>>> import numpy as np
>>> import numpy.linalg as la
>>> np.set_printoptions(suppress=True, linewidth=140)
>>> def rd(a):
...     return np.round(a, 4) + 0
... 
>>> E = np.array([[11.0, 6.0, 3.0, 6.0],
...     [6.0, 6.0, 2.0, 4.0],
...     [3.0, 2.0, 3.0, 2.0],
...     [6.0, 4.0, 2.0, 6.0]])
>>> # symmetric, so the eigenvalues are real
>>> out = np.array([[4, 4, 6], [7, 5, 7]])
>>> cent = np.kron(out, E)
>>> cent
array([[44., 24., 12., 24., 44., 24., 12., 24., 66., 36., 18., 36.],
       [24., 24.,  8., 16., 24., 24.,  8., 16., 36., 36., 12., 24.],
       [12.,  8., 12.,  8., 12.,  8., 12.,  8., 18., 12., 18., 12.],
       [24., 16.,  8., 24., 24., 16.,  8., 24., 36., 24., 12., 36.],
       [77., 42., 21., 42., 55., 30., 15., 30., 77., 42., 21., 42.],
       [42., 42., 14., 28., 30., 30., 10., 20., 42., 42., 14., 28.],
       [21., 14., 21., 14., 15., 10., 15., 10., 21., 14., 21., 14.],
       [42., 28., 14., 42., 30., 20., 10., 30., 42., 28., 14., 42.]])
>>> cent.shape
(8, 12)
>>> vec = np.ones(4)
>>> for _ in range(3):
...     vec = E @ vec
...     vec /= la.norm(vec)
...     print(round(vec @ E @ vec, 4))
... 
19.9775
19.9998
20.0
>>> rd(vec)
array([0.7069, 0.4715, 0.236 , 0.4715])
>>> proj = np.triu(np.array([[-1, 3, -3, -1], [-2, -2, 3, 2], [0, 1, 2, -1], [-3, -2, -1, 0]]), 1) + np.eye(4)
>>> out = proj @ E @ la.inv(proj)
>>> np.trace(out), np.trace(E)
(np.float64(26.0), np.float64(26.0))
>>> la.matrix_rank(out)
np.int64(4)
>>> rd(np.poly(out))
array([   1.,  -26.,  132., -248.,  160.])
